$ python3 -q
>>> import numpy as np
>>> import numpy.linalg as la
>>> np.set_printoptions(suppress=True, linewidth=100)
>>> def tidy(a):
...     return np.round(a, 3) + 0
... 
>>> M2 = np.array([[-0.4, -0.2],
...     [0.8, 0.1],
...     [0.6, 1.1],
...     [0.5, -0.6],
...     [0.4, -0.8],
...     [0.2, 0.4]])
>>> W2 = np.array([[0.5, 0.9, -1.6, -0.3, 0.4, -0.6, 0.9, 0.5, -1.4, -1.7, -0.7],
...     [-1.3, 0.4, 0.1, -1.7, 1.7, 1.4, 0.3, -0.5, -1.0, -1.2, -0.3]])
>>> J = M2 @ W2
>>> print(tidy(J))
[[ 0.06 -0.44  0.62  0.46 -0.5  -0.04 -0.42 -0.1   0.76  0.92  0.34]
 [ 0.27  0.76 -1.27 -0.41  0.49 -0.34  0.75  0.35 -1.22 -1.48 -0.59]
 [-1.13  0.98 -0.85 -2.05  2.11  1.18  0.87 -0.25 -1.94 -2.34 -0.75]
 [ 1.03  0.21 -0.86  0.87 -0.82 -1.14  0.27  0.55 -0.1  -0.13 -0.17]
 [ 1.24  0.04 -0.72  1.24 -1.2  -1.36  0.12  0.6   0.24  0.28 -0.04]
 [-0.42  0.34 -0.28 -0.74  0.76  0.44  0.3  -0.1  -0.68 -0.82 -0.26]]
>>> # rows and columns are dependent
>>> r0, r1 = J[3], J[0]
>>> print(tidy(r0 @ r1))
-0.13
>>> print(tidy(r0 @ r0))
5.005
>>> p = (r0 @ r1) / (r0 @ r0) * r0
>>> print((r1 - p) @ r0)
0.0
>>> print(tidy(p))
[-0.027 -0.005  0.022 -0.023  0.021  0.03  -0.007 -0.014  0.003  0.003  0.004]
>>> Uu, sigma, VT = la.svd(J)
>>> vecs = VT[:(sigma > 1e-8).sum()]
>>> rng = np.random.default_rng(46452)
>>> x = J[3] + -3 * J[4] + rng.integers(2) * np.eye(11)[0]
>>> print(tidy(x))
[-1.69  0.09  1.3  -2.85  2.78  2.94 -0.09 -1.25 -0.82 -0.97 -0.05]
>>> print(la.matrix_rank(np.vstack([J, x])))
3
>>> print(np.allclose(vecs.T @ vecs @ x, x))
False
>>> print(tidy(np.diag(vecs.T @ vecs)))
[0.215 0.077 0.277 0.235 0.233 0.261 0.076 0.063 0.209 0.307 0.046]
>>> w1 = np.array([[0, 2, 2],
...     [2, 2, 3],
...     [0, 3, 3],
...     [2, 3, 0],
...     [2, 3, 3],
...     [3, 0, 3],
...     [0, 2, 2],
...     [2, 0, 1],
...     [1, 0, 1],
...     [1, 0, 3],
...     [0, 2, 0]])
>>> coef = np.array([3, 1, 1])
>>> hid = np.maximum(J @ w1 + coef, 0)
>>> print(la.matrix_rank(hid))
3
>>> print((hid > 0).astype(int))
[[1 1 1]
 [1 0 0]
 [1 0 1]
 [1 1 0]
 [1 1 0]
 [1 1 1]]
>>> W2 = np.array([[2, 2, 0], [0, -2, 3], [3, 3, -2]])
>>> print(w1 @ W2)
[[ 6  2  2]
 [13  9  0]
 [ 9  3  3]
 [ 4 -2  9]
 [13  7  3]
 [15 15 -6]
 [ 6  2  2]
 [ 7  7 -2]
 [ 5  5 -2]
 [11 11 -6]
 [ 0 -4  6]]
>>> print((hid @ W2).round(6).argmax(axis=1))
[0 0 0 2 2 0]
>>> print(la.matrix_rank(J, rtol=0.1))
2
>>> print(np.argsort(-la.norm(J, axis=0).round(6), kind="stable")[:3])
[9 4 3]
>>> print(la.cond(J) > 100)
True
>>> print([round(float(x), 3) for x in la.svd(J, compute_uv=False)[:3]])
[6.074, 3.521, 0.0]
>>> W0 = np.load("a.npy")
>>> print(W0)
[[0 0 0 0]
 [0 0 0 0]
 [1 0 0 0]
 [3 0 2 1]
 [0 0 3 2]
 [2 0 0 0]
 [0 0 0 2]
 [0 0 0 1]
 [2 0 0 0]
 [2 0 0 0]
 [1 0 0 0]]
>>> # looks like rank 3
>>> t = np.radians(60)
>>> R = np.eye(4)
>>> R[0, 0] = R[2, 2] = np.cos(t)
>>> R[0, 2], R[2, 0] = -np.sin(t), np.sin(t)
>>> print(tidy(R))
[[ 0.5    0.    -0.866  0.   ]
 [ 0.     1.     0.     0.   ]
 [ 0.866  0.     0.5    0.   ]
 [ 0.     0.     0.     1.   ]]
>>> M2 = W0 @ R.T
>>> print(tidy(la.svd(W0, compute_uv=False)), tidy(la.svd(M2, compute_uv=False)))
[5.303 3.828 1.796 0.   ] [5.303 3.828 1.796 0.   ]
>>> print(tidy(np.abs(M2 - W0).max(axis=0)))
[3.232 0.    1.732 0.   ]
>>> print(tidy(M2))
[[ 0.     0.     0.     0.   ]
 [ 0.     0.     0.     0.   ]
 [ 0.5    0.     0.866  0.   ]
 [-0.232  0.     3.598  1.   ]
 [-2.598  0.     1.5    2.   ]
 [ 1.     0.     1.732  0.   ]
 [ 0.     0.     0.     2.   ]
 [ 0.     0.     0.     1.   ]
 [ 1.     0.     1.732  0.   ]
 [ 1.     0.     1.732  0.   ]
 [ 0.5    0.     0.866  0.   ]]
>>> Uu, sigma, VT = la.svd(W0)
>>> vecs = VT[:(sigma > 1e-8).sum()]
>>> x = W0[3] + 5 * W0[0] + rng.integers(2) * np.eye(4)[2]
>>> print(x)
[3. 0. 3. 1.]
>>> print(np.allclose(vecs.T @ vecs @ x, x))
True
>>> print(tidy(np.diag(vecs.T @ vecs)))
[1. 0. 1. 1.]
>>> print(tidy(la.norm(x - vecs.T @ vecs @ x)))
0.0
>>> print(tidy(W0 @ la.pinv(W0) @ W0))
[[0. 0. 0. 0.]
 [0. 0. 0. 0.]
 [1. 0. 0. 0.]
 [3. 0. 2. 1.]
 [0. 0. 3. 2.]
 [2. 0. 0. 0.]
 [0. 0. 0. 2.]
 [0. 0. 0. 1.]
 [2. 0. 0. 0.]
 [2. 0. 0. 0.]
 [1. 0. 0. 0.]]
>>> rk = la.matrix_rank(W0)
>>> print(rk)
3
>>> ns = la.svd(W0)[2][rk:].T
>>> print([int(la.matrix_rank(W0[:i])) for i in range(1, len(W0) + 1)])
[0, 0, 1, 2, 3, 3, 3, 3, 3, 3, 3]
>>> M = np.maximum(np.array([[-1],
...     [-8],
...     [4],
...     [5],
...     [-9],
...     [5],
...     [-6],
...     [7],
...     [9],
...     [-9],
...     [-5],
...     [-8],
...     [3],
...     [-7],
...     [9],
...     [-7],
...     [-9],
...     [-9],
...     [0],
...     [0],
...     [-6],
...     [-9],
...     [3],
...     [-2],
...     [3],
...     [9],
...     [9],
...     [4],
...     [3],
...     [-9],
...     [-6],
...     [2]]) @ np.array([[3, 3, 3]]) + np.array([-9, 1, -7]), 0)
>>> print(M)
[[ 0  0  0]
 [ 0  0  0]
 [ 3 13  5]
 [ 6 16  8]
 [ 0  0  0]
 [ 6 16  8]
 [ 0  0  0]
 [12 22 14]
 [18 28 20]
 [ 0  0  0]
 [ 0  0  0]
 [ 0  0  0]
 [ 0 10  2]
 [ 0  0  0]
 [18 28 20]
 [ 0  0  0]
 [ 0  0  0]
 [ 0  0  0]
 [ 0  1  0]
 [ 0  1  0]
 [ 0  0  0]
 [ 0  0  0]
 [ 0 10  2]
 [ 0  0  0]
 [ 0 10  2]
 [18 28 20]
 [18 28 20]
 [ 3 13  5]
 [ 0 10  2]
 [ 0  0  0]
 [ 0  0  0]
 [ 0  7  0]]
>>> # row 1 repeats row 0
>>> M2 = np.c_[M[:, :1] @ np.array([[2]]), np.array([2, 0, 1, 2, 1, 0, 0, 1, 1, 1, 2, 0, 1, 0, 1, 1, 0, 2, 2, 2, 1, 1, 2, 0, 0, 1, 0, 0, 2, 2, 1, 0])]
>>> print(M2)
[[ 0  2]
 [ 0  0]
 [ 6  1]
 [12  2]
 [ 0  1]
 [12  0]
 [ 0  0]
 [24  1]
 [36  1]
 [ 0  1]
 [ 0  2]
 [ 0  0]
 [ 0  1]
 [ 0  0]
 [36  1]
 [ 0  1]
 [ 0  0]
 [ 0  2]
 [ 0  2]
 [ 0  2]
 [ 0  1]
 [ 0  1]
 [ 0  2]
 [ 0  0]
 [ 0  0]
 [36  1]
 [36  0]
 [ 6  0]
 [ 0  2]
 [ 0  2]
 [ 0  1]
 [ 0  0]]
>>> print(la.matrix_rank(M2))
2
>>> print(tidy(la.lstsq(M, M2[:, 0])[0]))
[2. 0. 0.]
>>> labels = M[:, 1] > np.median(M[:, 1])
>>> r0 = M[labels].mean(axis=0) - M[~labels].mean(axis=0)
>>> print(tidy(r0))
[ 6.375 15.062  8.   ]
>>> print(labels.astype(int))
[0 0 1 1 0 1 0 1 1 0 0 0 1 0 1 0 0 0 1 1 0 0 1 0 1 1 1 1 1 0 0 1]
>>> x = np.array([-1, -1, 1])
>>> target = M @ x
>>> print(tidy(la.solve(M.T @ M, M.T @ target)))
[-1. -1.  1.]
>>> print(tidy(la.pinv(M) @ M))
[[1. 0. 0.]
 [0. 1. 0.]
 [0. 0. 1.]]
>>> target = target + 0.1 * rng.normal(size=32)
>>> print(tidy(target))
[ -0.017  -0.056 -10.827 -13.845   0.028 -14.009   0.025 -20.011 -25.936   0.148  -0.058   0.094
  -7.957  -0.049 -26.204   0.036   0.269   0.113  -0.933  -1.042   0.088   0.12   -7.968   0.043
  -8.067 -25.924 -26.159 -10.901  -7.946   0.14   -0.115  -7.156]
>>> coef, *_ = la.lstsq(M, target)
>>> print([round(float(la.norm(la.solve(M.T @ M + lam * np.eye(3), M.T @ target))), 2) for lam in (0, 1, 10, 100)])
[1.9, 1.2, 0.81, 0.74]
>>> print(tidy(coef))
[-1.123 -1.021  1.138]
>>> E = np.load("x.npy")
>>> print(E)
[[-1  0  0 -1  1 -1 -1 -2 -1  2  0  0]
 [-2 -1  2 -2 -2  1 -1  2  0  2  2 -2]
 [ 1  2  2 -2 -2 -1  1  1  0 -1  1 -2]
 [-2 -1  2 -2  1 -1  0  0 -1  2 -2  1]
 [ 1  2  2 -2 -2 -1  1  1  0 -1  1 -2]]
>>> # null space of dimension 8
>>> print(la.matrix_rank(E, rtol=0.1))
4
>>> print(np.unique(E.round(6), axis=0).shape)
(4, 12)
>>> print(tidy(E @ la.pinv(E) @ E))
[[-1.  0.  0. -1.  1. -1. -1. -2. -1.  2.  0.  0.]
 [-2. -1.  2. -2. -2.  1. -1.  2.  0.  2.  2. -2.]
 [ 1.  2.  2. -2. -2. -1.  1.  1.  0. -1.  1. -2.]
 [-2. -1.  2. -2.  1. -1.  0.  0. -1.  2. -2.  1.]
 [ 1.  2.  2. -2. -2. -1.  1.  1.  0. -1.  1. -2.]]
>>> M2 = np.array([[-4, -4, 4, 2, 0, 1, -5, 5, -5, 2, -5],
...     [-2, 1, 5, -4, 2, 2, 4, 2, -2, 3, 0],
...     [4, -2, 3, -5, 1, 2, -5, 1, 3, -1, -1],
...     [2, -2, -2, -4, 0, -4, -5, 5, -1, 1, 4],
...     [5, 0, 4, 4, -1, -4, 4, 1, -5, -5, -3],
...     [-2, 1, -2, 3, 4, -4, 0, 3, 2, -5, -4],
...     [4, -2, -3, 4, -4, 5, 2, 4, 4, -5, -3],
...     [0, 2, 5, 0, -3, 3, -4, -4, 1, -1, -1],
...     [-3, 0, -4, 0, 5, 3, -5, 0, -5, 3, -1],
...     [-2, 5, 5, -4, 3, 1, -3, -2, -3, -4, 2],
...     [4, 2, 3, 1, -4, 5, -5, -1, 4, 3, 3]])
>>> M2[-1] = M2[0]
>>> arr = M2 + 0.05 * np.eye(11)
>>> print(arr)
[[-3.95 -4.    4.    2.    0.    1.   -5.    5.   -5.    2.   -5.  ]
 [-2.    1.05  5.   -4.    2.    2.    4.    2.   -2.    3.    0.  ]
 [ 4.   -2.    3.05 -5.    1.    2.   -5.    1.    3.   -1.   -1.  ]
 [ 2.   -2.   -2.   -3.95  0.   -4.   -5.    5.   -1.    1.    4.  ]
 [ 5.    0.    4.    4.   -0.95 -4.    4.    1.   -5.   -5.   -3.  ]
 [-2.    1.   -2.    3.    4.   -3.95  0.    3.    2.   -5.   -4.  ]
 [ 4.   -2.   -3.    4.   -4.    5.    2.05  4.    4.   -5.   -3.  ]
 [ 0.    2.    5.    0.   -3.    3.   -4.   -3.95  1.   -1.   -1.  ]
 [-3.    0.   -4.    0.    5.    3.   -5.    0.   -4.95  3.   -1.  ]
 [-2.    5.    5.   -4.    3.    1.   -3.   -2.   -3.   -3.95  2.  ]
 [-4.   -4.    4.    2.    0.    1.   -5.    5.   -5.    2.   -4.95]]
>>> print(tidy(la.svd(arr, compute_uv=False)))
[19.215 16.367 13.703 12.464 11.193 10.181  7.914  6.539  4.847  1.215  0.013]
>>> M2 = np.array([[-3, -2],
...     [-1, 3],
...     [-1, 1],
...     [0, 2],
...     [3, -2],
...     [0, 0],
...     [-3, -2],
...     [-1, -1],
...     [3, -3],
...     [-3, 3],
...     [1, 0]])
>>> print(tidy(np.einsum("ij,ij->i", arr, arr)))
[156.602  87.102  96.303 111.602 149.902 103.602 156.202  81.602 118.502 121.602 156.502]
>>> print(la.matrix_rank(np.vstack([arr, M2.T])))
11
>>> feats = np.load("mat.npy")
>>> print(feats)
[[ 3.482  0.477  0.615 -0.074 -0.426  0.362 -0.511  0.98  -0.272  0.098]
 [ 0.477  2.766 -0.66  -0.043  0.246  0.057  0.142  0.148  0.134  0.232]
 [ 0.615 -0.66   3.071  0.476  0.459  0.583 -0.277  0.074  0.642 -0.077]
 [-0.074 -0.043  0.476  3.124 -0.417 -0.545  0.06   0.434  0.449 -0.005]
 [-0.426  0.246  0.459 -0.417  3.752 -0.536  0.141 -0.001 -0.328  0.214]
 [ 0.362  0.057  0.583 -0.545 -0.536  3.495  0.084  0.132  0.344  0.576]
 [-0.511  0.142 -0.277  0.06   0.141  0.084  3.399  0.538  0.13   0.229]
 [ 0.98   0.148  0.074  0.434 -0.001  0.132  0.538  2.969  0.148 -0.108]
 [-0.272  0.134  0.642  0.449 -0.328  0.344  0.13   0.148  2.594  0.504]
 [ 0.098  0.232 -0.077 -0.005  0.214  0.576  0.229 -0.108  0.504  2.349]]
>>> # symmetric, so the eigenvalues are real
>>> x = np.ones(10)
>>> for _ in range(7):
...     x = feats @ x
...     x /= la.norm(x)
...     print(round(x @ feats @ x, 3))
... 
4.382
4.529
4.651
4.75
4.826
4.882
4.922
>>> print(tidy(x))
[ 0.541  0.078  0.402  0.165 -0.17   0.459  0.06   0.417  0.261  0.166]
>>> X = np.load("test11.npy")
>>> print(X)
[[1 0 0 2 3 1]
 [0 1 0 0 0 0]
 [0 3 2 0 0 0]
 [3 0 0 2 1 2]
 [1 0 0 1 0 0]
 [2 0 0 1 1 0]]
>>> # 2 blocks once reordered
>>> labels = rng.permutation(6)
>>> print(labels)
[3 1 0 5 4 2]
>>> M2 = X[labels][:, labels]
>>> print(np.diag(M2))
[2 1 1 0 0 2]
>>> print(tidy(la.det(M2)), tidy(la.det(X[labels])))
-16.0 16.0
>>> labels = rng.permutation(6)
>>> M2 = X[:, labels] * rng.choice([-1, 1], 6)
>>> print(M2)
[[-1  0  2  1  0 -3]
 [ 0  0  0  0 -1  0]
 [ 0  2  0  0 -3  0]
 [-3  0  2  2  0 -1]
 [-1  0  1  0  0  0]
 [-2  0  1  0  0 -1]]
>>> Uu, _, VT = la.svd(X.T @ M2)
>>> print(tidy(Uu @ VT))
[[-1.  0.  0.  0.  0.  0.]
 [ 0.  0.  0.  0. -1.  0.]
 [ 0.  1.  0.  0.  0.  0.]
 [ 0.  0.  1.  0.  0.  0.]
 [ 0.  0.  0.  0.  0. -1.]
 [ 0.  0.  0.  1.  0.  0.]]
>>> print(labels)
[0 2 3 5 1 4]
>>> W2 = np.array([[1, 3, 1, -3, 0, -1], [-2, -2, -2, 2, -3, -1]])
>>> K = rng.normal(size=(18, 2)) @ W2 + np.array([0, 1, 2, 2, 2, 2])
>>> print(tidy(K))
[[-1.664  1.537  0.336  1.463 -2.148 -0.484]
 [-0.595  4.183  1.405 -1.183 -1.727 -1.131]
 [ 0.33   3.292  2.33  -0.292  1.024  0.694]
 [-3.23  -4.392 -1.23   7.392 -1.223  2.007]
 [ 1.255 -1.188  3.255  4.188  6.464  5.209]
 [ 3.785  6.418  5.785 -3.418  6.451  2.667]
 [ 1.196  2.493  3.196  0.507  3.571  2.375]
 [-1.451 -0.23   0.549  3.23  -0.343  1.108]
 [ 0.335  2.039  2.335  0.961  1.975  1.639]
 [-0.328 -0.083  1.672  3.083  2.073  2.402]
 [-1.299 -1.541  0.701  4.541  0.983  2.282]
 [-0.868 -0.787  1.132  3.787  1.388  2.256]
 [-1.766 -0.858  0.234  3.858 -0.579  1.186]
 [ 1.885  5.665  3.885 -2.665  2.742  0.857]
 [ 2.748  4.906  4.748 -1.906  5.253  2.505]
 [-1.178  2.533  0.822  0.467 -1.801 -0.623]
 [ 4.374  6.864  6.374 -3.864  7.443  3.069]
 [-2.897 -2.586 -0.897  5.586 -1.828  1.069]]
>>> # looks like rank 3
>>> cen = K - K.mean(axis=0)
>>> Uu, sigma, VT = la.svd(cen, full_matrices=False)
>>> print(tidy((sigma ** 2).sum() ** 2 / (sigma ** 4).sum()))
1.501
>>> print(np.abs(VT[0]).argmax())
3
>>> print(tidy(sigma ** 2 / (sigma ** 2).sum()))
[0.788 0.212 0.    0.    0.    0.   ]
>>> print(np.searchsorted(np.cumsum(sigma ** 2) / (sigma ** 2).sum(), 0.9) + 1)
2
>>> print((np.sign(Uu[:, 0]) == np.sign(Uu[0, 0])).astype(int))
[1 0 0 1 0 0 0 1 0 1 1 1 1 0 0 1 0 1]
>>> print(np.abs(Uu[:, 0]).argmax())
16
>>> print(tidy(VT[0] * np.sign(VT[0, np.abs(VT[0]).argmax()])))
[-0.365 -0.523 -0.365  0.523 -0.429 -0.064]
>>> print(la.matrix_rank(cen))
2
